$ python3 -q
>>> import numpy as np
>>> import numpy.linalg as la
>>> np.set_printoptions(precision=1, suppress=True, linewidth=120, sign=" ")
>>> def rnd(a):
...     return np.round(a, 1) + 0
... 
>>> data = np.loadtxt("x.csv", delimiter=",")
>>> rnd(data)
array([[ 1.9, -0.7,  0.3, -0.6,  0.3, -0.2],
       [-0.7,  0.9, -0.6,  0.4, -0.4, -0.1],
       [ 0.3, -0.6,  0.7,  0. , -0.3,  0. ],
       [-0.6,  0.4,  0. ,  1. , -0.4, -0.4],
       [ 0.3, -0.4, -0.3, -0.4,  2.2, -0.1],
       [-0.2, -0.1,  0. , -0.4, -0.1,  0.4]])
>>> U, s, Vt = la.svd(data)
>>> V = Vt[:(s > 1e-8).sum()]
>>> rng = np.random.default_rng(39)
>>> x = data[1] + 2 * data[3] + rng.integers(2) * np.eye(6)[3]
>>> rnd(x)
array([-1.9,  1.6, -0.6,  3.3, -1.3, -0.9])
>>> rnd(V.T @ V)
array([[ 0.9, -0.1, -0.1, -0.1,  0. , -0.2],
       [-0.1,  0.5, -0.5,  0.1, -0.1, -0.1],
       [-0.1, -0.5,  0.6,  0.1, -0.1,  0. ],
       [-0.1,  0.1,  0.1,  0.7,  0. , -0.4],
       [ 0. , -0.1, -0.1,  0. ,  1. , -0.1],
       [-0.2, -0.1,  0. , -0.4, -0.1,  0.4]])
>>> rnd(la.norm(x - V.T @ V @ x))
np.float64(0.5)
>>> print(rnd(np.diag(V.T @ V)))
[ 0.9  0.5  0.6  0.7  1.   0.4]
>>> rk = la.matrix_rank(data)
>>> rk
np.int64(4)
>>> null = la.svd(data)[2][rk:].T
>>> rnd(data @ null)
array([[ 0.,  0.],
       [ 0.,  0.],
       [ 0.,  0.],
       [ 0.,  0.],
       [ 0.,  0.],
       [ 0.,  0.]])
>>> print([int(la.matrix_rank(data[:i])) for i in range(1, len(data) + 1)])
[1, 2, 3, 4, 4, 4]
>>> [int(la.matrix_rank(np.delete(data, i, axis=0))) for i in range(6)]
[4, 4, 4, 4, 4, 4]
